>>> import numpy as np
>>> import numpy.linalg as la
>>> np.set_printoptions(precision=1, suppress=True, linewidth=160)
>>> r0 = np.array([2, 0, 1, 1, 1, 3, 3, 3, 2, 0, 0, 3, 1, 0, 0])
>>> W0 = np.array([np.roll(r0, i) for i in range(15)])
>>> W0
array([[2, 0, 1, 1, 1, 3, 3, 3, 2, 0, 0, 3, 1, 0, 0],
       [0, 2, 0, 1, 1, 1, 3, 3, 3, 2, 0, 0, 3, 1, 0],
       [0, 0, 2, 0, 1, 1, 1, 3, 3, 3, 2, 0, 0, 3, 1],
       [1, 0, 0, 2, 0, 1, 1, 1, 3, 3, 3, 2, 0, 0, 3],
       [3, 1, 0, 0, 2, 0, 1, 1, 1, 3, 3, 3, 2, 0, 0],
       [0, 3, 1, 0, 0, 2, 0, 1, 1, 1, 3, 3, 3, 2, 0],
       [0, 0, 3, 1, 0, 0, 2, 0, 1, 1, 1, 3, 3, 3, 2],
       [2, 0, 0, 3, 1, 0, 0, 2, 0, 1, 1, 1, 3, 3, 3],
       [3, 2, 0, 0, 3, 1, 0, 0, 2, 0, 1, 1, 1, 3, 3],
       [3, 3, 2, 0, 0, 3, 1, 0, 0, 2, 0, 1, 1, 1, 3],
       [3, 3, 3, 2, 0, 0, 3, 1, 0, 0, 2, 0, 1, 1, 1],
       [1, 3, 3, 3, 2, 0, 0, 3, 1, 0, 0, 2, 0, 1, 1],
       [1, 1, 3, 3, 3, 2, 0, 0, 3, 1, 0, 0, 2, 0, 1],
       [1, 1, 1, 3, 3, 3, 2, 0, 0, 3, 1, 0, 0, 2, 0],
       [0, 1, 1, 1, 3, 3, 3, 2, 0, 0, 3, 1, 0, 0, 2]])
>>> rng = np.random.default_rng(252802)
>>> idx = rng.permutation(15)
>>> idx
array([ 2, 10, 11, 14,  9,  5,  4,  7,  0,  6, 12,  3, 13,  8,  1])
>>> A2 = W0[idx][:, idx]
>>> np.sort(np.abs(la.eigvals(A2)))
array([ 2.1,  2.1,  3.4,  3.4,  4.4,  4.4,  4.5,  4.5,  4.8,  4.8,  6. ,  6. ,  6.8,  6.8, 20. ])
>>> W = np.array([[0, -2, -1, -2, 1],
...     [2, 2, -1, 0, 0],
...     [0, 1, -2, -1, -2],
...     [0, -2, 0, -1, 1],
...     [1, 2, -1, 1, -1],
...     [1, 0, 0, 0, -1],
...     [2, 1, 2, -2, -2],
...     [-1, 0, -2, 1, -2],
...     [-2, 1, 0, 1, 1],
...     [2, 1, -1, -2, 1],
...     [-2, 0, 2, -2, -1],
...     [-1, -2, 2, -1, 1],
...     [2, -2, -2, -2, 1],
...     [2, 0, 1, 2, 1],
...     [-1, 1, 2, -2, 0]])
>>> b = np.array([-2, -1, -1, 1, 1])
>>> act = np.maximum(W0 @ W + b, 0)
>>> (act > 0).astype(int)
array([[0, 0, 0, 0, 0],
       [1, 1, 0, 0, 0],
       [0, 1, 0, 0, 0],
       [0, 0, 1, 0, 1],
       [1, 0, 0, 0, 1],
       [1, 0, 0, 0, 1],
       [1, 0, 1, 0, 1],
       [1, 0, 0, 0, 1],
       [1, 1, 1, 0, 1],
       [1, 1, 0, 0, 0],
       [1, 0, 0, 0, 0],
       [0, 1, 0, 0, 0],
       [1, 1, 0, 0, 0],
       [1, 1, 0, 0, 0],
       [1, 1, 1, 0, 0]])
>>> C = np.array([[0, 2], [-2, 0], [2, 2], [-1, -2], [-2, 0]])
>>> (act @ C).round(6).argmax(axis=1)
array([0, 1, 1, 1, 1, 1, 1, 1, 1, 1, 1, 1, 1, 1, 1])
